>>> import numpy as np
>>> np.set_printoptions(precision=2, suppress=True, linewidth=200, legacy="1.25")
>>> rd = lambda a: np.round(a, 2) + 0
>>> E = np.loadtxt("m.csv", delimiter=",")
>>> E
array([[  -8.36,  109.48, -152.81,   51.37,   -8.92,   33.89,   64.41],
       [  -0.21,   40.2 ,  -72.  ,  -40.  , -103.85,   96.11,   31.95],
       [ -24.17,   77.98, -126.57,   50.78,    5.96,   26.44,   59.89],
       [  -7.83,   94.01, -134.79,   42.69,  -10.66,   32.91,   57.1 ],
       [ -36.09,  -12.58,  -26.97,  -15.01,  -37.22,   53.06,   28.22],
       [ -51.62,   34.61,  -98.81,   37.19,    3.09,   39.01,   61.63]])
>>> out = E / np.linalg.norm(E, axis=1, keepdims=True)
>>> C2 = out @ out.T
>>> rd(C2[0])
array([1.  , 0.55, 0.99, 1.  , 0.35, 0.89])
>>> (C2 - 2 * np.eye(6)).round(6).argmax(axis=1)
array([3, 4, 0, 0, 1, 2])
>>> rd(C2)
array([[1.  , 0.55, 0.99, 1.  , 0.35, 0.89],
       [0.55, 1.  , 0.48, 0.57, 0.81, 0.51],
       [0.99, 0.48, 1.  , 0.99, 0.37, 0.94],
       [1.  , 0.57, 0.99, 1.  , 0.37, 0.9 ],
       [0.35, 0.81, 0.37, 0.37, 1.  , 0.59],
       [0.89, 0.51, 0.94, 0.9 , 0.59, 1.  ]])
>>> (np.abs(C2) > 0.9).astype(int)
array([[1, 0, 1, 1, 0, 0],
       [0, 1, 0, 0, 0, 0],
       [1, 0, 1, 1, 0, 1],
       [1, 0, 1, 1, 0, 0],
       [0, 0, 0, 0, 1, 0],
       [0, 0, 1, 0, 0, 1]])
>>> cent = np.array([[-0.8, 0.2, -2.6, 1.4, 1.6],
...     [0.5, -1.8, -0.1, -0.5, 0.5],
...     [-0.4, 0.7, -1.4, -0.6, 1.7]])
>>> rng = np.random.default_rng(90168)
>>> data = np.array([[1, -2, -3],
...     [1, -2, 2],
...     [2, -1, -2],
...     [0, 3, -1],
...     [0, 2, -2],
...     [2, -3, 1],
...     [-1, 2, 1],
...     [1, -2, -3],
...     [2, -3, -3],
...     [1, 0, 3],
...     [-3, 3, 1],
...     [-1, 1, -2],
...     [-1, 3, -3],
...     [1, 2, -3],
...     [2, 3, 3],
...     [1, 3, -1],
...     [-1, 1, -1]]) @ cent + 0.02 * rng.normal(size=(17, 5))
>>> rd(data)
array([[-0.61,  1.68,  1.84,  4.22, -4.51],
       [-2.63,  5.16, -5.21,  1.2 ,  4.01],
       [-1.32,  0.8 , -2.32,  4.48, -0.7 ],
       [ 1.85, -6.08,  1.09, -0.91, -0.18],
       [ 1.86, -5.03,  2.6 ,  0.25, -2.36],
       [-3.52,  6.52, -6.33,  3.66,  3.35],
       [ 1.41, -3.1 ,  0.98, -2.96,  1.09],
       [-0.6 ,  1.69,  1.77,  4.2 , -4.51],
       [-1.89,  3.68, -0.7 ,  6.11, -3.38],
       [-1.99,  2.34, -6.76, -0.39,  6.73],
       [ 3.49, -5.28,  6.09, -6.29, -1.59],
       [ 2.08, -3.41,  5.31, -0.7 , -4.49],
       [ 3.49, -7.69,  6.51, -1.08, -5.19],
       [ 1.39, -5.5 ,  1.4 ,  2.17, -2.49],
       [-1.3 , -2.91, -9.67, -0.5 ,  9.79],
       [ 1.12, -5.91, -1.49,  0.52,  1.41],
       [ 1.71, -2.72,  3.89, -1.27, -2.8 ]])
>>> C2 = np.cov(data, rowvar=False)
>>> np.argsort(-data.std(axis=0).round(6), kind="stable")
array([2, 1, 4, 3, 0])
>>> rd(np.polyfit(data[:, 1], data[:, 3], 1))
array([0.44, 1.42])
>>> C2.shape
(5, 5)
>>> rd(np.median(data, axis=0))
array([ 1.12, -2.91,  1.09,  0.25, -1.59])
>>> rd(np.corrcoef(data[:, 1], data[:, 3])[0, 1])
0.62
>>> rd(np.linalg.eigvalsh(C2)[::-1])
array([48.97, 20.44,  4.51,  0.  ,  0.  ])
>>> np.argwhere(np.triu(np.abs(np.corrcoef(data.T)) > 0.8, 1))
array([[0, 1],
       [0, 2],
       [2, 4]])
>>> rd(np.corrcoef(data.T))
array([[ 1.  , -0.91,  0.83, -0.67, -0.53],
       [-0.91,  1.  , -0.57,  0.62,  0.26],
       [ 0.83, -0.57,  1.  , -0.32, -0.88],
       [-0.67,  0.62, -0.32,  1.  , -0.16],
       [-0.53,  0.26, -0.88, -0.16,  1.  ]])
>>> cen = (data - data.mean(axis=0)) / data.std(axis=0)
>>> np.argwhere(np.abs(cen) > 2)
array([[10,  3],
       [14,  2],
       [14,  4]])
>>> c = np.linalg.lstsq(np.delete(cen, 1, axis=1), cen[:, 1])[0]
>>> rd(c)
array([-1.98,  1.46, -0.15,  0.49])
>>> U, sig, Vh = np.linalg.svd(data)
>>> np.argmax(sig[:-1] / (sig[1:] + 1e-6)) + 1
3
>>> out = U[:, :3] @ np.diag(sig[:3]) @ Vh[:3]
>>> rd(np.linalg.norm(data - out, 2)), rd(sig[3])
(0.11, 0.11)
>>> np.linalg.matrix_rank(out)
3
>>> cent = data[[7, 5]].astype(float)
>>> for _ in range(7):
...     labels = np.linalg.norm(data[:, None] - cent, axis=-1).argmin(axis=1)
...     cent = np.array([data[labels == j].mean(axis=0) for j in range(2)])
... 
>>> labels
array([0, 1, 0, 0, 0, 1, 0, 0, 0, 1, 0, 0, 0, 0, 1, 0, 0])
>>> rd(cent[1] - cent[0])
array([-3.44,  5.61, -9.07,  0.32,  8.25])
>>> np.bincount(labels)
array([13,  4])
>>> np.abs(cent[1] - cent[0]).argmax()
2
>>> rd(cent)
array([[ 1.07, -2.84,  2.08,  0.67, -2.28],
       [-2.36,  2.78, -6.99,  0.99,  5.97]])
>>> Q, _ = np.linalg.qr(np.array([[0.0, -0.6, -1.4, 0.4, -0.2, -0.6],
...     [1.1, 1.4, 1.7, 1.7, -0.7, -1.3],
...     [-2.0, 0.3, 1.2, 1.0, -1.4, -2.0],
...     [0.9, 1.2, -1.1, -2.0, 1.2, -0.7],
...     [-1.7, -1.3, 0.8, 1.2, 1.6, -0.9],
...     [-0.2, -0.1, 0.7, -0.6, 0.9, 0.2]]))
>>> w = np.array([2, 2, 2, 1, 0, 2])
>>> W0 = Q @ np.diag(w) @ Q.T
>>> rd(W0)
array([[ 1.6 , -0.34, -0.04,  0.01, -0.21,  0.34],
       [-0.34,  1.65,  0.04, -0.2 , -0.41,  0.23],
       [-0.04,  0.04,  1.89,  0.28,  0.29,  0.11],
       [ 0.01, -0.2 ,  0.28,  1.24, -0.84, -0.21],
       [-0.21, -0.41,  0.29, -0.84,  0.96, -0.05],
       [ 0.34,  0.23,  0.11, -0.21, -0.05,  1.66]])
>>> w, vecs = np.linalg.eigh(W0)
>>> x = np.array([5, 3, 3, 1, 4, 3])
>>> rd(x @ W0 @ x)
89.13
>>> rd(vecs * np.abs(w) @ vecs.T)
array([[ 1.6 , -0.34, -0.04,  0.01, -0.21,  0.34],
       [-0.34,  1.65,  0.04, -0.2 , -0.41,  0.23],
       [-0.04,  0.04,  1.89,  0.28,  0.29,  0.11],
       [ 0.01, -0.2 ,  0.28,  1.24, -0.84, -0.21],
       [-0.21, -0.41,  0.29, -0.84,  0.96, -0.05],
       [ 0.34,  0.23,  0.11, -0.21, -0.05,  1.66]])
>>> rd(np.linalg.eigvalsh(W0[1:, 1:]))
array([0.03, 1.38, 2.  , 2.  , 2.  ])
>>> rd(x @ W0 @ x / (x @ x)), rd(w[0]), rd(w[-1])
(1.29, 0.0, 2.0)
>>> x = np.array([0, 0, 5, 4, 3, 5])
>>> a = np.maximum(W0 @ x, 0)
>>> rd(np.tanh(W0 @ x))
array([ 0.72, -0.58,  1.  ,  0.99,  0.62,  1.  ])
>>> rd(np.maximum(W0 @ (3 * x), 0))
array([ 2.7 ,  0.  , 36.02,  8.47,  2.19, 23.51])
>>> rd(W0.T @ a)
array([ 3.49,  1.16, 24.54,  4.63,  1.25, 13.97])
>>> J = np.loadtxt("run4.csv", delimiter=",")
>>> J
array([[ 1.9 ,  0.  , -0.4 ,  1.4 , -0.2 ,  0.2 , -0.44,  0.4 ],
       [ 1.  ,  0.2 ,  0.1 ,  0.2 ,  0.2 ,  0.9 ,  0.43,  1.6 ],
       [-0.3 ,  0.3 , -0.5 ,  0.  ,  0.3 , -0.4 ,  0.64,  0.2 ],
       [ 1.4 , -1.4 , -0.4 , -0.3 ,  0.4 , -0.2 ,  0.77,  0.4 ],
       [-2.1 ,  0.7 , -2.8 ,  1.4 ,  0.5 ,  0.7 ,  0.94, -0.9 ],
       [-0.9 , -0.7 ,  1.3 , -0.2 , -2.  , -0.1 , -4.  ,  1.  ],
       [ 0.4 , -0.1 , -0.8 , -0.1 , -0.5 , -3.  , -0.91,  0.1 ],
       [-0.3 , -1.1 ,  1.8 ,  0.5 , -0.2 ,  0.9 , -0.29, -0.4 ],
       [-0.1 ,  0.4 , -0.6 , -0.5 , -0.7 , -1.3 , -1.42,  1.8 ],
       [-0.7 , -1.1 ,  2.2 ,  0.1 ,  0.3 , -0.4 ,  0.59, -0.4 ],
       [ 1.6 , -0.6 , -1.  , -1.8 , -1.  ,  0.6 , -2.05, -0.2 ],
       [ 1.3 ,  0.9 , -0.3 ,  0.3 ,  0.  ,  0.2 ,  0.02,  0.2 ],
       [ 0.6 ,  0.1 , -0.3 ,  0.7 ,  0.3 ,  1.  ,  0.67,  1.2 ],
       [ 1.  , -0.1 ,  0.2 ,  1.4 , -0.9 ,  0.3 , -1.76, -0.7 ],
       [-0.5 ,  0.1 , -0.2 ,  1.5 ,  0.3 ,  0.9 ,  0.66, -0.9 ],
       [-0.7 , -1.2 ,  0.5 , -1.6 ,  1.8 , -0.4 ,  3.51,  0.6 ],
       [ 0.1 , -0.5 ,  0.6 ,  1.  ,  0.1 ,  0.4 ,  0.16, -0.3 ],
       [-0.5 , -0.5 ,  0.1 ,  0.2 , -1.6 ,  0.7 , -3.22,  0.8 ],
       [-0.3 , -0.7 ,  1.7 , -1.  , -0.7 , -0.5 , -1.38,  0.8 ],
       [-0.6 , -0.3 , -0.6 ,  1.  , -0.1 ,  0.7 , -0.19, -0.6 ],
       [ 1.4 , -2.6 ,  0.7 ,  0.5 ,  0.5 ,  0.1 ,  0.95, -0.5 ],
       [-0.1 ,  1.1 ,  1.2 ,  0.5 ,  0.4 ,  0.7 ,  0.82,  0.4 ],
       [-0.6 ,  0.8 , -0.6 ,  0.2 ,  1.4 ,  1.  ,  2.74, -0.4 ],
       [-1.2 ,  0.3 ,  1.6 ,  0.2 , -0.8 ,  0.  , -1.54, -1.8 ],
       [-0.9 , -0.1 ,  2.2 , -0.5 , -0.4 , -1.1 , -0.77,  1.4 ],
       [ 1.4 ,  0.4 ,  0.3 ,  0.4 ,  0.7 ,  0.3 ,  1.37, -2.  ],
       [-0.9 ,  0.2 ,  0.  , -0.5 ,  0.5 , -1.3 ,  1.06, -1.1 ],
       [ 2.4 ,  0.  , -0.4 , -1.3 , -0.1 ,  0.8 , -0.18, -1.1 ],
       [ 0.2 ,  2.7 ,  0.3 ,  0.7 , -1.1 ,  0.1 , -2.19,  1.3 ],
       [ 0.2 ,  0.7 , -0.3 ,  0.  , -0.8 ,  0.4 , -1.58,  0.8 ],
       [-0.5 ,  0.1 , -0.1 ,  0.  ,  1.5 ,  0.9 ,  3.01,  0.1 ],
       [ 0.4 ,  3.5 ,  0.5 ,  1.4 , -0.3 ,  0.7 , -0.53, -0.9 ],
       [ 1.2 , -0.6 ,  1.1 , -1.2 , -0.7 ,  1.  , -1.38,  0.2 ],
       [-1.1 ,  0.4 ,  0.1 ,  1.  , -1.5 ,  0.9 , -3.07, -0.1 ],
       [ 0.9 ,  1.1 , -1.1 ,  0.8 , -1.2 , -0.8 , -2.36, -0.3 ]])
>>> w1 = np.array([[0, 0, -2],
...     [2, 1, 1],
...     [-2, 3, -1],
...     [1, -2, 1],
...     [-2, 2, -2],
...     [1, 0, 3],
...     [2, -2, 0],
...     [1, 3, 2]])
>>> c = np.array([-4, -1, 3])
>>> hid = np.maximum(J @ w1 + c, 0)
>>> rd((hid > 0).mean(axis=0))
array([0.17, 0.43, 0.77])
>>> np.linalg.matrix_rank(hid)
3
>>> cent = np.array([[2, -1], [-2, -1], [3, -2]])
>>> w1 @ cent
array([[ -6,   4],
       [  5,  -5],
       [-13,   1],
       [  9,  -1],
       [-14,   4],
       [ 11,  -7],
       [  8,   0],
       [  2,  -8]])
>>> (hid @ cent).round(6).argmax(axis=1)
array([0, 0, 0, 0, 0, 0, 0, 0, 0, 1, 0, 0, 0, 0, 0, 1, 0, 0, 1, 0, 0, 0, 0, 0, 0, 0, 0, 0, 0, 0, 0, 0, 0, 0, 0])
>>> [round(float(x), 2) for x in np.linalg.svd(J, compute_uv=False)[:3]]
[11.54, 7.48, 6.33]
>>> rd(np.abs(np.linalg.svd(J)[2][-1]))
array([0.  , 0.01, 0.01, 0.  , 0.89, 0.01, 0.45, 0.  ])
>>> np.linalg.cond(J) > 100
True
>>> np.argsort(-np.linalg.norm(J, axis=0).round(6), kind="stable")[:3]
array([6, 1, 2])
>>> F = np.array([[-2.0, 1.0, 0.0, 0.0, 0.0, 0.0, 0.0, 0.0],
...     [0.0, -2.0, 1.0, 0.0, 0.0, 0.0, 0.0, 0.0],
...     [0.0, 0.0, -2.0, 1.0, 0.0, 0.0, 0.0, 0.0],
...     [0.0, 0.0, 0.0, -2.0, 1.0, 0.0, 0.0, 0.0],
...     [0.0, 0.0, 0.0, 0.0, -2.0, 1.0, 0.0, 0.0],
...     [0.0, 0.0, 0.0, 0.0, 0.0, -2.0, 1.0, 0.0],
...     [0.0, 0.0, 0.0, 0.0, 0.0, 0.0, -2.0, 1.0],
...     [0.0, 0.0, 0.0, 0.0, 0.0, 0.0, 0.0, -2.0]])
>>> # triangular, det is the product of the diagonal
>>> labels = rng.permutation(8)
>>> labels
array([5, 1, 7, 4, 2, 3, 6, 0])
>>> out = F[labels][:, labels]
>>> np.allclose(out, F)
False
>>> th = np.radians(30)
>>> Rm = np.eye(8)
>>> Rm[7, 7] = Rm[4, 4] = np.cos(th)
>>> Rm[7, 4], Rm[4, 7] = -np.sin(th), np.sin(th)
>>> rd(Rm)
array([[ 1.  ,  0.  ,  0.  ,  0.  ,  0.  ,  0.  ,  0.  ,  0.  ],
       [ 0.  ,  1.  ,  0.  ,  0.  ,  0.  ,  0.  ,  0.  ,  0.  ],
       [ 0.  ,  0.  ,  1.  ,  0.  ,  0.  ,  0.  ,  0.  ,  0.  ],
       [ 0.  ,  0.  ,  0.  ,  1.  ,  0.  ,  0.  ,  0.  ,  0.  ],
       [ 0.  ,  0.  ,  0.  ,  0.  ,  0.87,  0.  ,  0.  ,  0.5 ],
       [ 0.  ,  0.  ,  0.  ,  0.  ,  0.  ,  1.  ,  0.  ,  0.  ],
       [ 0.  ,  0.  ,  0.  ,  0.  ,  0.  ,  0.  ,  1.  ,  0.  ],
       [ 0.  ,  0.  ,  0.  ,  0.  , -0.5 ,  0.  ,  0.  ,  0.87]])
>>> out = F @ Rm.T
>>> rd(np.linalg.det(Rm)), rd(np.trace(Rm))
(1.0, 7.73)
>>> np.allclose(np.linalg.norm(F, axis=1), np.linalg.norm(out, axis=1))
True
>>> f = np.array([0, -3])
>>> np.polyval(f, F[6])
array([-3., -3., -3., -3., -3., -3., -3., -3.])
>>> np.cross(F[6, :3], F[3, :3])
array([0., 0., 0.])
>>> np.convolve(F[6], f)
array([ 0.,  0.,  0.,  0.,  0.,  0.,  0.,  6., -3.])
>>> np.array([np.convolve(row, f, "same") for row in F])
array([[ 0.,  6., -3.,  0.,  0.,  0.,  0.,  0.],
       [ 0.,  0.,  6., -3.,  0.,  0.,  0.,  0.],
       [ 0.,  0.,  0.,  6., -3.,  0.,  0.,  0.],
       [ 0.,  0.,  0.,  0.,  6., -3.,  0.,  0.],
       [ 0.,  0.,  0.,  0.,  0.,  6., -3.,  0.],
       [ 0.,  0.,  0.,  0.,  0.,  0.,  6., -3.],
       [ 0.,  0.,  0.,  0.,  0.,  0.,  0.,  6.],
       [ 0.,  0.,  0.,  0.,  0.,  0.,  0.,  0.]])
>>> arr = np.array([[2, 2, 2, 4, 5, 2, 0, 3, 3],
...     [5, 5, 5, 1, 3, 0, 2, 1, 4],
...     [3, 5, 0, 0, 5, 3, 1, 1, 0],
...     [0, 2, 4, 1, 2, 4, 0, 1, 2],
...     [4, 3, 5, 5, 5, 1, 5, 5, 5],
...     [0, 1, 3, 4, 4, 4, 5, 2, 2],
...     [3, 2, 2, 2, 3, 1, 4, 4, 2],
...     [4, 1, 0, 3, 0, 2, 1, 0, 2],
...     [2, 3, 3, 5, 0, 1, 5, 5, 5]])
>>> arr
array([[2, 2, 2, 4, 5, 2, 0, 3, 3],
       [5, 5, 5, 1, 3, 0, 2, 1, 4],
       [3, 5, 0, 0, 5, 3, 1, 1, 0],
       [0, 2, 4, 1, 2, 4, 0, 1, 2],
       [4, 3, 5, 5, 5, 1, 5, 5, 5],
       [0, 1, 3, 4, 4, 4, 5, 2, 2],
       [3, 2, 2, 2, 3, 1, 4, 4, 2],
       [4, 1, 0, 3, 0, 2, 1, 0, 2],
       [2, 3, 3, 5, 0, 1, 5, 5, 5]])
>>> U, sig, Vh = np.linalg.svd(arr)
>>> np.argmax(sig[:-1] / (sig[1:] + 1e-6)) + 1
8
>>> rd(sig)
array([24.73,  8.02,  6.59,  4.88,  4.36,  3.93,  2.92,  1.62,  0.07])
>>> out = U[:, :8] @ np.diag(sig[:8]) @ Vh[:8]
>>> rd(out)
array([[ 2.  ,  2.  ,  2.01,  4.01,  5.  ,  2.  ,  0.  ,  3.  ,  2.98],
       [ 5.  ,  5.  ,  5.01,  1.01,  3.  ,  0.  ,  2.  ,  1.  ,  3.98],
       [ 3.  ,  5.  , -0.01, -0.01,  5.  ,  3.  ,  1.  ,  1.  ,  0.01],
       [ 0.  ,  2.  ,  4.  ,  1.  ,  2.  ,  4.  ,  0.  ,  1.  ,  2.01],
       [ 4.  ,  2.99,  4.98,  4.98,  5.01,  1.01,  5.01,  5.  ,  5.04],
       [ 0.  ,  1.  ,  3.01,  4.01,  4.  ,  4.  ,  5.  ,  2.  ,  1.99],
       [ 3.  ,  2.01,  2.01,  2.01,  3.  ,  1.  ,  4.  ,  4.  ,  1.98],
       [ 4.  ,  1.  ,  0.  ,  3.  ,  0.  ,  2.  ,  1.  ,  0.  ,  2.  ],
       [ 2.  ,  3.  ,  3.  ,  5.  ,  0.  ,  1.  ,  5.  ,  5.  ,  5.  ]])
>>> rd(np.linalg.norm(arr - out, 2)), rd(sig[8])
(0.07, 0.07)
>>> np.linalg.matrix_rank(arr, rtol=0.05)
8
>>> rd(np.linalg.norm(arr - out) / np.linalg.norm(arr))
0.0
